$ ipython --no-banner

In [1]: import numpy as np

In [2]: np.set_printoptions(precision=3, suppress=True, linewidth=120)

In [3]: def tidy(a):
   ...:     return np.round(a, 3) + 0
   ...: 

In [4]: A = np.loadtxt("run12.csv", delimiter=",")

In [5]: print(A)
[[ 1.  0.  0.  0.  0.  0.  0.]
 [ 1.  1.  0.  0.  0.  0.  0.]
 [-2.  2.  1.  0.  0.  0.  0.]
 [-3.  1.  3.  1.  0.  0.  0.]
 [ 3.  0. -3.  2.  1.  0.  0.]
 [ 2.  3.  2.  3.  0.  1.  0.]
 [-1. -2. -1.  2. -2. -2.  1.]]

In [6]: print(np.linalg.cond(A) > 100)
True

In [7]: print([round(float(x), 3) for x in np.linalg.svd(A, compute_uv=False)[:3]])
[6.665, 5.825, 4.185]

In [8]: print(round(np.log10(np.linalg.cond(A))))
3

In [9]: print(tidy(np.linalg.norm(A, 2) / np.linalg.norm(A)))
0.663

In [10]: U, sig, VT = np.linalg.svd(A)

In [11]: print(np.argmax(sig[:-1] / (sig[1:] + 1e-6)) + 1)
6

In [12]: A2 = U[:, :6] @ np.diag(sig[:6]) @ VT[:6]

In [13]: print(tidy(np.linalg.norm(A - A2, 2)), tidy(sig[6]))
0.007 0.007

In [14]: print(tidy(np.linalg.norm(A - A2) / np.linalg.norm(A)))
0.001

In [15]: print(tidy(A2))
[[ 1.     0.     0.     0.    -0.001 -0.001 -0.005]
 [ 1.     1.     0.     0.     0.001  0.001  0.004]
 [-2.     2.     1.     0.     0.     0.    -0.002]
 [-3.     1.     3.     1.     0.     0.     0.001]
 [ 3.     0.    -3.     2.     1.     0.     0.   ]
 [ 2.     3.     2.     3.     0.     1.     0.   ]
 [-1.    -2.    -1.     2.    -2.    -2.     1.   ]]

In [16]: print(np.linalg.matrix_rank(A2))
6
